>>> import numpy as np
>>> from numpy import linalg as LA
>>> np.set_printoptions(precision=1, suppress=True, linewidth=160, legacy="1.25")
>>> F = np.loadtxt("dump.csv", delimiter=",")
>>> F.round(1) + 0
array([[-0.6,  0.5,  0.1,  0.7],
       [-0.7, -0.1, -0.6, -0.4],
       [ 0.5,  0.3, -0.8,  0.2],
       [ 0. , -0.8, -0.1,  0.6]])
>>> # keeps lengths
>>> hat = np.triu(np.array([[1, 0, 2, 9], [1, 1, 4, 1], [1, 1, 0, 2], [5, 1, 0, 0]]), 1) + np.eye(4)
>>> other = hat @ F @ LA.inv(hat)
>>> np.round(np.poly(other), 1) + 0
array([ 1. ,  0.9,  0. , -0.9, -1. ])
>>> round(LA.det(other), 1)
-1.0
>>> round(float(np.trace(other)), 1), round(np.trace(F), 1)
(-0.9, -0.9)
>>> LA.matrix_rank(other)
4
>>> other.round(1) + 0
array([[  0. ,  -6.2,  22.1, -31.3],
       [  1.1,   0.2,  -7. ,   5. ],
       [  0.4,  -1.3,   3.5,  -7.6],
       [  0. ,  -0.8,   3.2,  -4.6]])
>>> vec = np.array([1, 1, 1, -2])
>>> F.T @ (F @ vec)
array([ 1.,  1.,  1., -2.])
>>> 4 - LA.matrix_rank(F - np.eye(4), tol=1e-8)
1
>>> [p for p in range(1, 25) if np.allclose(LA.matrix_power(F, p), np.eye(4))]
[]
>>> np.abs(LA.eigvals(F))
array([1., 1., 1., 1.])
>>> np.round(LA.inv(F), 1) + 0
array([[-0.6, -0.7,  0.5,  0. ],
       [ 0.5, -0.1,  0.3, -0.8],
       [ 0.1, -0.6, -0.8, -0.1],
       [ 0.7, -0.4,  0.2,  0.6]])
>>> f, r1 = F[0], F[2]
>>> np.round(f @ r1, 1)
-0.0
>>> round(f @ f, 1)
1.0
>>> pr = (f @ r1) / (f @ f) * f
>>> pr.round(1) + 0
array([0., 0., 0., 0.])
>>> np.round(LA.norm(f + r1) ** 2 + LA.norm(f - r1) ** 2, 1)
4.0
>>> vec = np.array([-2, -1, -3, -1])
>>> h1 = np.maximum(F @ vec, 0)
>>> np.maximum(F @ (3 * vec), 0)
array([ 0. , 11. ,  2.8,  2.4])
>>> np.flatnonzero(h1 > 1e-9)
array([1, 2, 3])
>>> np.maximum(F @ vec, 0) - np.maximum(-F @ vec, 0)
array([-0.3,  3.7,  0.9,  0.8])
>>> h1
array([0. , 3.7, 0.9, 0.8])
>>> A = np.load("layer8.npy")
>>> A
array([[ 0.7,  1.1,  1. , -0.2, -0.3,  3.6, -1. ],
       [-0.5, -0.4, -0.2, -0.2,  0.7,  0. ,  1.3],
       [ 0.4,  0.3,  0.3,  0.7, -0.8,  5.7,  0.4],
       [-1.4,  1. ,  0.2, -1.1, -0.8, -1.2,  0.1],
       [-0.6, -0.7,  0.7,  0.2, -1.9, -1.5,  0.9],
       [ 0.6, -2.7,  0.7,  0. , -0.4,  2.4, -0.5]])
>>> rng = np.random.default_rng(946)
>>> lab = rng.permutation(4)
>>> lab
array([2, 1, 0, 3])
>>> other = F[lab][:, lab]
>>> np.round(LA.det(other), 1), round(LA.det(F[lab]), 1)
(-1.0, 1.0)
>>> other.round(1) + 0
array([[-0.8,  0.3,  0.5,  0.2],
       [-0.6, -0.1, -0.7, -0.4],
       [ 0.1,  0.5, -0.6,  0.7],
       [-0.1, -0.8,  0. ,  0.6]])
>>> round(np.trace(other), 1)
-0.9
>>> np.allclose(other, F)
False
>>> np.diag(other)
array([-0.8, -0.1, -0.6,  0.6])
>>> vec = np.array([2, 0, 0, 0])
>>> np.round(LA.norm(vec), 1), round(float(LA.norm(other @ vec)), 1)
(2.0, 2.0)
>>> np.round(LA.inv(other), 1) + 0
array([[-0.8, -0.6,  0.1, -0.1],
       [ 0.3, -0.1,  0.5, -0.8],
       [ 0.5, -0.7, -0.6,  0. ],
       [ 0.2, -0.4,  0.7,  0.6]])
>>> 4 - LA.matrix_rank(other - np.eye(4), tol=1e-8)
1
>>> f, r1 = A[1], A[0]
>>> np.round(f @ r1, 1)
-2.5
>>> np.round(f @ f, 1)
2.7
>>> pr = (f @ r1) / (f @ f) * f
>>> np.round((r1 - pr) @ f, 1)
-0.0
>>> r1 - pr
array([ 0.2,  0.7,  0.8, -0.4,  0.3,  3.6,  0.2])
>>> pr
array([ 0.5,  0.4,  0.2,  0.2, -0.6, -0. , -1.2])
>>> theta = np.radians(72)
>>> Rm = np.eye(7)
>>> Rm[2, 2] = Rm[0, 0] = np.cos(theta)
>>> Rm[2, 0], Rm[0, 2] = -np.sin(theta), np.sin(theta)
>>> Rm
array([[ 0.3,  0. ,  1. ,  0. ,  0. ,  0. ,  0. ],
       [ 0. ,  1. ,  0. ,  0. ,  0. ,  0. ,  0. ],
       [-1. ,  0. ,  0.3,  0. ,  0. ,  0. ,  0. ],
       [ 0. ,  0. ,  0. ,  1. ,  0. ,  0. ,  0. ],
       [ 0. ,  0. ,  0. ,  0. ,  1. ,  0. ,  0. ],
       [ 0. ,  0. ,  0. ,  0. ,  0. ,  1. ,  0. ],
       [ 0. ,  0. ,  0. ,  0. ,  0. ,  0. ,  1. ]])
>>> other = A @ Rm.T
>>> np.allclose(A @ A.T, other @ other.T)
True
>>> round(LA.det(Rm), 1), round(float(np.trace(Rm)), 1)
(1.0, 5.6)
>>> W = np.array([[1, 1, 2],
...     [0, 1, -1],
...     [0, -2, -2],
...     [-2, 2, -2],
...     [1, 0, -1],
...     [-1, -2, -1],
...     [1, -2, 1]])
>>> c = np.array([-3, 0, 1])
>>> H = np.maximum(A @ W + c, 0)
>>> LA.matrix_rank(H)
1
>>> H
array([[0. , 0. , 0. ],
       [0. , 0. , 1.8],
       [0. , 0. , 0. ],
       [0. , 0. , 1.1],
       [0. , 0. , 3. ],
       [0. , 0. , 1. ]])
>>> W2 = np.array([[-5, -1, 5], [7, 2, 8], [-3, 2, -3]])
>>> W @ W2
array([[ -4,   5,   7],
       [ 10,   0,  11],
       [ -8,  -8, -10],
       [ 30,   2,  12],
       [ -2,  -3,   8],
       [ -6,  -5, -18],
       [-22,  -3, -14]])
>>> (H @ W2).round(6).argmax(axis=1)
array([0, 1, 0, 1, 1, 1])
>>> mat = np.load("x.npy")
>>> mat
array([[ 0,  3, -1,  0,  1,  0],
       [-3,  0, -3,  0,  0,  0],
       [ 1,  3,  0,  1,  1, -1],
       [ 0,  0, -1,  0,  1,  0],
       [-1,  0, -1, -1,  0,  1],
       [ 0,  0,  1,  0, -1,  0]])
>>> # antisymmetric, zero diagonal
>>> U, s, vt = LA.svd(mat)
>>> np.argmax(s[:-1] / (s[1:] + 1e-6)) + 1
4
>>> other = U[:, :4] @ np.diag(s[:4]) @ vt[:4]
>>> other.round(1) + 0
array([[ 0.,  3., -1.,  0.,  1.,  0.],
       [-3.,  0., -3.,  0.,  0.,  0.],
       [ 1.,  3.,  0.,  1.,  1., -1.],
       [ 0.,  0., -1.,  0.,  1.,  0.],
       [-1.,  0., -1., -1.,  0.,  1.],
       [ 0.,  0.,  1.,  0., -1.,  0.]])
>>> round(float(LA.norm(mat - other) / LA.norm(mat)), 1)
0.0
>>> round(float(np.abs(mat - other).max()), 1)
0.0
>>> LA.matrix_rank(other)
4
>>> arr = np.load("run0.npy")
>>> arr
array([[1, 1, 0, 3, 3, 3],
       [1, 1, 1, 0, 3, 3],
       [0, 1, 1, 1, 0, 3],
       [3, 0, 1, 1, 1, 0],
       [3, 3, 0, 1, 1, 1],
       [3, 3, 3, 0, 1, 1]])
>>> # equal to its transpose
>>> other = arr + rng.integers(-2, 3, (6, 1)) @ rng.integers(-2, 3, (1, 6))
>>> other
array([[ 1,  3, -2,  7,  1,  3],
       [ 1, -1,  3, -4,  5,  3],
       [ 0, -1,  3, -3,  2,  3],
       [ 3,  1,  0,  3,  0,  0],
       [ 3,  1,  2, -3,  3,  1],
       [ 3,  4,  2,  2,  0,  1]])
>>> LA.matrix_rank(other - arr, tol=1e-8)
1
>>> np.round(LA.svd(other - arr, compute_uv=False), 1) + 0
array([11.2,  0. ,  0. ,  0. ,  0. ,  0. ])
>>> ev, V = LA.eigh(arr)
>>> vec = np.array([-1, -1, 0, 1, -2, 0])
>>> round(float(vec @ arr @ vec / (vec @ vec)), 1), round(float(ev[0]), 1), np.round(ev[-1], 1)
(3.3, -4.7, 9.2)
>>> V * np.maximum(ev, 0) @ V.T
array([[2.7, 1.5, 0.7, 1.9, 2.2, 1.7],
       [1.5, 2.3, 1. , 0.2, 1.9, 2.2],
       [0.7, 1. , 1.9, 0.4, 0.2, 1.9],
       [1.9, 0.2, 0.4, 1.9, 1. , 0.7],
       [2.2, 1.9, 0.2, 1. , 2.3, 1.5],
       [1.7, 2.2, 1.9, 0.7, 1.5, 2.7]])
>>> np.abs(arr).sum(axis=1).max(), round(np.abs(ev).max(), 1)
(11, 9.2)
>>> J = np.loadtxt("data.csv", delimiter=",")
>>> J
array([[-5.2,  6.9, -7. , -1.2, -5.2],
       [-4.9,  6.9, -7.7, -1. , -5. ],
       [-5. ,  7. , -7. , -0.9, -4.9],
       [-4.8,  7.1, -7.5, -1.1, -5.4],
       [-4.9,  7. , -6.7, -0.8, -5.2],
       [-5.1,  6.8, -6.8, -0.4, -4.9],
       [-4.7,  7. , -6.9, -0.9, -4.9],
       [-4.9,  6.5, -6.8, -1.4, -4.8],
       [-4.7,  6.9, -7.2, -1.1, -4.7],
       [-5.2,  7.2, -7.4, -0.9, -4.5],
       [-4.9,  7.3, -7.1, -0.8, -5.4],
       [-5.3,  7.4, -6.8, -0.9, -5. ],
       [-5.1,  7. , -7. , -0.9, -4.3],
       [-4.7,  6.9, -7.8, -1.3, -4.3],
       [-4.7,  6.6, -6.9, -1.3, -4.8],
       [-8. , -4.8,  1.1, -5.4, -2.1],
       [-8.5, -5. ,  0.9, -4.9, -1.8],
       [-8.3, -4.8,  1.1, -4.8, -2.6],
       [-8.1, -4.7,  1.1, -5.3, -1.9],
       [-7.9, -5.4,  0.6, -5.4, -2. ],
       [-7.7, -4.6,  0.6, -5.4, -1.8],
       [-8.3, -5.2,  1.3, -4.7, -1.7],
       [-8.4, -5.4,  1. , -5.2, -1.7],
       [-7.9, -5.1,  1. , -4.9, -2.1],
       [-8.1, -5.2,  1.2, -4.7, -1.8],
       [-7.9, -5.4,  1.2, -4.6, -1.8],
       [-8.3, -4.7,  0.6, -4.3, -2.1],
       [-7.9, -5.1,  1.1, -5.3, -1.8],
       [-7.9, -5.5,  0.9, -5.2, -1.8],
       [-7.7, -4.9,  0.9, -5.2, -2.2]])
>>> vec = np.array([2, -2, 2, -1, -2])
>>> target = J @ vec
>>> LA.solve(J.T @ J, J.T @ target)
array([ 2., -2.,  2., -1., -2.])
>>> target = target + 0.3 * rng.normal(size=30)
>>> target
array([-26.9, -27.7, -27. , -27.6, -25.8, -26.8, -26.6, -25.1, -26.8, -29.5, -27.2, -27.8, -28.9, -29. , -25.6,   5. ,   3. ,   4.9,   4.3,   5.9,   3.7,
         5. ,   4.3,   5.8,   5.1,   5.1,   2.3,   5.3,   5.4,   5.9])
>>> c, *_ = LA.lstsq(J, target)
>>> round(LA.norm(target - J @ c), 1)
1.6
>>> c.round()
array([ 2., -2.,  2., -1., -2.])
>>> other = np.array([[1, 1, -1], [-1, 0, 1], [0, -2, 0], [-2, 0, -2], [-2, 2, 0]])
>>> np.vstack([J, other.T]).shape
(33, 5)
>>> np.einsum("ij->j", J)
array([-195. ,   28.7,  -92. ,  -90.2, -102.5])
>>> O, V = LA.qr(J[:, :4])[0], LA.qr(J[:, 4:])[0]
>>> s = LA.svd(O.T @ V, compute_uv=False)
>>> round(LA.norm(O @ O.T - V @ V.T, 2), 1)
1.0
>>> (s > 0.9).sum()
1
>>> s
array([1.])
>>> X = np.load("w.npy")
>>> X
array([[5., 1., 0.],
       [0., 5., 1.],
       [0., 0., 5.]])
>>> # triangular, det is the product of the diagonal
>>> O = F.astype(float).copy()
>>> for j in range(4):
...     O[:, j] -= O[:, :j] @ (O[:, :j].T @ O[:, j])
...     O[:, j] /= LA.norm(O[:, j])
... 
>>> np.round(O.T @ O, 1) + 0
array([[1., 0., 0., 0.],
       [0., 1., 0., 0.],
       [0., 0., 1., 0.],
       [0., 0., 0., 1.]])
>>> np.round(O.T @ F, 1) + 0
array([[1., 0., 0., 0.],
       [0., 1., 0., 0.],
       [0., 0., 1., 0.],
       [0., 0., 0., 1.]])
>>> lab = rng.permutation(3)
>>> lab
array([0, 2, 1])
>>> other = X[lab][:, lab]
>>> np.diag(other)
array([5., 5., 5.])
>>> other
array([[5., 0., 1.],
       [0., 5., 0.],
       [0., 1., 5.]])
>>> np.sort(np.abs(LA.eigvals(other)))
array([5., 5., 5.])
>>> round(float(LA.det(other)), 1), round(LA.det(X[lab]), 1)
(125.0, -125.0)
>>> np.trace(other)
15.0
>>> other.sum(axis=1)
array([6., 5., 6.])
>>> other.mean(axis=0)
array([1.7, 2. , 2. ])
>>> np.diff(other, axis=0)
array([[-5.,  5., -1.],
       [ 0., -4.,  5.]])
>>> W0 = np.load("sample14.npy")
>>> W0
array([[  8.5,   5.5,  -5. ,  -0.4,   0.8],
       [ -1.5,  -9.2,  -5. ,   8.7,   6. ],
       [ -3.5, -12.4,  -5. ,  10.6,   7.1],
       [  3.6,  -5.7,  -5. ,   5. ,   4.4],
       [ 10. ,  -0.4,  -5. ,   0.1,   2.1],
       [  3.1,   5.6,  -5. ,   2.6,   1.5],
       [  4.1,  -2.3,  -5. ,   3.9,   3.4],
       [ -4.3,   0.7,  -5. ,   8. ,   3.9],
       [  5.6,   5.8,  -5. ,   1.2,   1.1],
       [  7.7,   2.6,  -5. ,   0.7,   1.7],
       [ 21.7,   9.9,  -5. ,  -9. ,  -2.2],
       [ -2. , -10.5,  -5. ,   9.2,   6.4],
       [  5. ,   3.5,  -5. ,   2. ,   1.8],
       [ -0.9,   4. ,  -5. ,   5.3,   2.5],
       [  2.3,  -5.5,  -5. ,   5.6,   4.5],
       [ -7.1,  10.2,  -5. ,   7.5,   1.8],
       [  7.6,  -1.5,  -5. ,   1.7,   2.7],
       [  5.5,   7.5,  -5. ,   0.8,   0.7],
       [  1.9,  -3.9,  -5. ,   5.5,   4.2],
       [ 10. ,   3.2,  -5. ,  -0.7,   1.2],
       [ -0.9,   6.4,  -5. ,   4.8,   1.9],
       [ 10.6,  13.5,  -5. ,  -3.4,  -1.6],
       [  3.6,  -3.6,  -5. ,   4.5,   3.8],
       [  8.3,  -4.3,  -5. ,   1.9,   3.3],
       [  1.9,  -2.8,  -5. ,   5.3,   3.9],
       [ -0.9,  10.4,  -5. ,   3.9,   0.9],
       [  3.3,   7.8,  -5. ,   2.1,   1. ],
       [  6.2,  -1.1,  -5. ,   2.4,   2.8],
       [  0.2,  11.3,  -5. ,   3. ,   0.5]])
>>> # null space of dimension 2
>>> r = LA.matrix_rank(W0)
>>> r
3
>>> N = LA.svd(W0)[2][r:].T
>>> LA.matrix_rank(W0.T @ W0), LA.matrix_rank(W0 @ W0.T)
(3, 3)
>>> [int(LA.matrix_rank(W0[:i])) for i in range(1, len(W0) + 1)]
[1, 2, 3, 3, 3, 3, 3, 3, 3, 3, 3, 3, 3, 3, 3, 3, 3, 3, 3, 3, 3, 3, 3, 3, 3, 3, 3, 3, 3]
>>> [int(LA.matrix_rank(np.delete(W0, i, axis=0))) for i in range(29)]
[3, 3, 3, 3, 3, 3, 3, 3, 3, 3, 3, 3, 3, 3, 3, 3, 3, 3, 3, 3, 3, 3, 3, 3, 3, 3, 3, 3, 3]
>>> [int(LA.matrix_rank(W0[:, :j + 1])) for j in range(5)]
[1, 2, 3, 3, 3]
>>> other = LA.inv(F)
>>> (np.abs(other) > 1e-9).astype(int)
array([[1, 1, 1, 1],
       [1, 1, 1, 1],
       [1, 1, 1, 1],
       [1, 1, 1, 1]])
>>> np.allclose(other, F.T)
True
>>> LA.cond(W0) > 100
True
>>> [round(float(x), 1) for x in LA.svd(W0, compute_uv=False)[:3]]
[45.6, 39.9, 28.8]
>>> feats = np.loadtxt("arr.csv", delimiter=",")
>>> feats
array([[ 4.,  3.,  8.,  4.,  2.,  4.],
       [ 0.,  1.,  2.,  3.,  2.,  3.],
       [ 1.,  1.,  5.,  3.,  2.,  3.],
       [ 0.,  0.,  0.,  0.,  0.,  0.],
       [ 1.,  1.,  5.,  3.,  2.,  3.],
       [ 2.,  3.,  3.,  1.,  2.,  1.],
       [ 6.,  5.,  7.,  4.,  5.,  5.],
       [ 0.,  0.,  0.,  0.,  0.,  0.],
       [ 3.,  2.,  3.,  1.,  0.,  1.],
       [ 3.,  2.,  2.,  0.,  3.,  1.],
       [ 3.,  2.,  3.,  1.,  0.,  1.],
       [ 0.,  0.,  0.,  0.,  0.,  0.],
       [ 0.,  1.,  2.,  3.,  2.,  3.],
       [ 0.,  0.,  0.,  0.,  0.,  0.],
       [ 0.,  0.,  0.,  0.,  0.,  0.],
       [ 0.,  0.,  0.,  0.,  0.,  0.],
       [ 4.,  2.,  6.,  1.,  0.,  1.],
       [ 3.,  2.,  2.,  0.,  3.,  1.],
       [ 0.,  0.,  0.,  0.,  0.,  0.],
       [ 4.,  6.,  5.,  2.,  7.,  3.],
       [ 7.,  5., 10.,  4.,  5.,  5.]])
>>> # rows 2 and 4 are equal
>>> feats.reshape(2, -1)
array([[ 4.,  3.,  8.,  4.,  2.,  4.,  0.,  1.,  2.,  3.,  2.,  3.,  1.,  1.,  5.,  3.,  2.,  3.,  0.,  0.,  0.,  0.,  0.,  0.,  1.,  1.,  5.,  3.,  2.,  3.,
         2.,  3.,  3.,  1.,  2.,  1.,  6.,  5.,  7.,  4.,  5.,  5.,  0.,  0.,  0.,  0.,  0.,  0.,  3.,  2.,  3.,  1.,  0.,  1.,  3.,  2.,  2.,  0.,  3.,  1.,
         3.,  2.,  3.],
       [ 1.,  0.,  1.,  0.,  0.,  0.,  0.,  0.,  0.,  0.,  1.,  2.,  3.,  2.,  3.,  0.,  0.,  0.,  0.,  0.,  0.,  0.,  0.,  0.,  0.,  0.,  0.,  0.,  0.,  0.,
         0.,  0.,  0.,  4.,  2.,  6.,  1.,  0.,  1.,  3.,  2.,  2.,  0.,  3.,  1.,  0.,  0.,  0.,  0.,  0.,  0.,  4.,  6.,  5.,  2.,  7.,  3.,  7.,  5., 10.,
         4.,  5.,  5.]])
>>> T = feats.reshape(21, 2, -1)
>>> np.einsum("ihd,jhd->hij", T, T).shape
(2, 21, 21)
>>> T.sum(axis=1)
array([[ 8.,  5., 12.],
       [ 3.,  3.,  5.],
       [ 4.,  3.,  8.],
       [ 0.,  0.,  0.],
       [ 4.,  3.,  8.],
       [ 3.,  5.,  4.],
       [10., 10., 12.],
       [ 0.,  0.,  0.],
       [ 4.,  2.,  4.],
       [ 3.,  5.,  3.],
       [ 4.,  2.,  4.],
       [ 0.,  0.,  0.],
       [ 3.,  3.,  5.],
       [ 0.,  0.,  0.],
       [ 0.,  0.,  0.],
       [ 0.,  0.,  0.],
       [ 5.,  2.,  7.],
       [ 3.,  5.,  3.],
       [ 0.,  0.,  0.],
       [ 6., 13.,  8.],
       [11., 10., 15.]])
>>> T[:, 0]
array([[ 4.,  3.,  8.],
       [ 0.,  1.,  2.],
       [ 1.,  1.,  5.],
       [ 0.,  0.,  0.],
       [ 1.,  1.,  5.],
       [ 2.,  3.,  3.],
       [ 6.,  5.,  7.],
       [ 0.,  0.,  0.],
       [ 3.,  2.,  3.],
       [ 3.,  2.,  2.],
       [ 3.,  2.,  3.],
       [ 0.,  0.,  0.],
       [ 0.,  1.,  2.],
       [ 0.,  0.,  0.],
       [ 0.,  0.,  0.],
       [ 0.,  0.,  0.],
       [ 4.,  2.,  6.],
       [ 3.,  2.,  2.],
       [ 0.,  0.,  0.],
       [ 4.,  6.,  5.],
       [ 7.,  5., 10.]])
>>> T.shape
(21, 2, 3)
